>>> import numpy as np
>>> np.set_printoptions(suppress=True, linewidth=140)
>>> feats = np.load("mat.npy")
>>> feats
array([[-0.3 , -1.5 , -1.25],
       [ 1.  ,  0.4 ,  3.97],
       [ 0.6 ,  0.4 ,  2.39],
       [-0.4 ,  0.5 , -1.62],
       [-0.1 , -0.7 , -0.4 ],
       [-1.2 , -1.1 , -4.79],
       [-2.4 ,  0.5 , -9.6 ],
       [ 1.6 ,  2.6 ,  6.39],
       [-0.3 ,  0.1 , -1.17],
       [-0.5 ,  1.1 , -1.99],
       [ 0.9 ,  0.3 ,  3.65],
       [ 0.3 , -1.  ,  1.19],
       [-1.4 ,  0.  , -5.59],
       [ 2.5 ,  0.1 ,  9.96],
       [ 1.4 ,  0.3 ,  5.61]])
>>> vec = np.array([-2, -4, 0])
>>> y = feats @ vec
>>> c, lr = np.zeros(3), 1 / np.linalg.norm(feats, 2) ** 2
>>> for i in range(4):
...     c -= lr * feats.T @ (feats @ c - y)
...     if i % 1 == 0: print(i, round(np.linalg.norm(feats @ c - y), 2))
... 
0 13.64
1 13.19
2 12.76
3 12.34
>>> np.round(np.linalg.cond(feats), 2)
np.float64(880.34)
>>> c.round(2)
array([-0.17, -0.53, -0.67])
>>> mat = np.load("case0.npy")
>>> mat
array([[-2,  2, -1],
       [-3,  2,  0],
       [ 0,  0,  0],
       [ 0,  0,  0],
       [ 0,  0,  0],
       [-1, -3, -2],
       [ 0,  0,  0],
       [-2,  2, -1],
       [-1, -3, -2],
       [-2, -3, -1]])
>>> cov = np.cov(mat, rowvar=False)
>>> np.round(np.polyfit(mat[:, 1], mat[:, 0], 1), 2)
array([-0.14, -1.14])
>>> vec = np.array([0, 1, -2])
>>> y = mat @ vec
>>> c, lr = np.zeros(3), 1 / np.linalg.norm(mat, 2) ** 2
>>> for i in range(6):
...     c -= lr * mat.T @ (mat @ c - y)
...     if i % 2 == 0: print(i, round(np.linalg.norm(mat @ c - y), 2))
... 
0 3.38
2 2.55
4 2.28
>>> c.round(2)
array([-0.63,  0.6 , -0.77])
>>> def softmax(z):
...     e = np.exp(z - z.max(axis=-1, keepdims=True))
...     return e / e.sum(axis=-1, keepdims=True)
... 
>>> np.round(softmax(mat[5]), 2)
array([0.67, 0.09, 0.24])
>>> np.round(softmax(10 * mat[5]), 2) + 0
array([1., 0., 0.])
>>> att = mat @ mat.T / np.sqrt(3)
>>> softmax(att).round(6).argmax(axis=1)
array([1, 1, 0, 0, 0, 5, 0, 1, 5, 9])
>>> np.round(softmax(att)[5] @ mat, 2)
array([-1.22, -3.  , -1.78])
>>> np.round(softmax(att), 2) + 0
array([[0.26, 0.47, 0.  , 0.  , 0.  , 0.  , 0.  , 0.26, 0.  , 0.  ],
       [0.13, 0.74, 0.  , 0.  , 0.  , 0.  , 0.  , 0.13, 0.  , 0.  ],
       [0.1 , 0.1 , 0.1 , 0.1 , 0.1 , 0.1 , 0.1 , 0.1 , 0.1 , 0.1 ],
       [0.1 , 0.1 , 0.1 , 0.1 , 0.1 , 0.1 , 0.1 , 0.1 , 0.1 , 0.1 ],
       [0.1 , 0.1 , 0.1 , 0.1 , 0.1 , 0.1 , 0.1 , 0.1 , 0.1 , 0.1 ],
       [0.  , 0.  , 0.  , 0.  , 0.  , 0.39, 0.  , 0.  , 0.39, 0.22],
       [0.1 , 0.1 , 0.1 , 0.1 , 0.1 , 0.1 , 0.1 , 0.1 , 0.1 , 0.1 ],
       [0.26, 0.47, 0.  , 0.  , 0.  , 0.  , 0.  , 0.26, 0.  , 0.  ],
       [0.  , 0.  , 0.  , 0.  , 0.  , 0.39, 0.  , 0.  , 0.39, 0.22],
       [0.  , 0.  , 0.  , 0.  , 0.  , 0.26, 0.  , 0.  , 0.26, 0.47]])
>>> np.round(softmax(att + np.triu(np.full(att.shape, -np.inf), 1)), 2) + 0
array([[1.  , 0.  , 0.  , 0.  , 0.  , 0.  , 0.  , 0.  , 0.  , 0.  ],
       [0.15, 0.85, 0.  , 0.  , 0.  , 0.  , 0.  , 0.  , 0.  , 0.  ],
       [0.33, 0.33, 0.33, 0.  , 0.  , 0.  , 0.  , 0.  , 0.  , 0.  ],
       [0.25, 0.25, 0.25, 0.25, 0.  , 0.  , 0.  , 0.  , 0.  , 0.  ],
       [0.2 , 0.2 , 0.2 , 0.2 , 0.2 , 0.  , 0.  , 0.  , 0.  , 0.  ],
       [0.  , 0.  , 0.  , 0.  , 0.  , 1.  , 0.  , 0.  , 0.  , 0.  ],
       [0.14, 0.14, 0.14, 0.14, 0.14, 0.14, 0.14, 0.  , 0.  , 0.  ],
       [0.26, 0.47, 0.  , 0.  , 0.  , 0.  , 0.  , 0.26, 0.  , 0.  ],
       [0.  , 0.  , 0.  , 0.  , 0.  , 0.5 , 0.  , 0.  , 0.5 , 0.  ],
       [0.  , 0.  , 0.  , 0.  , 0.  , 0.26, 0.  , 0.  , 0.26, 0.47]])
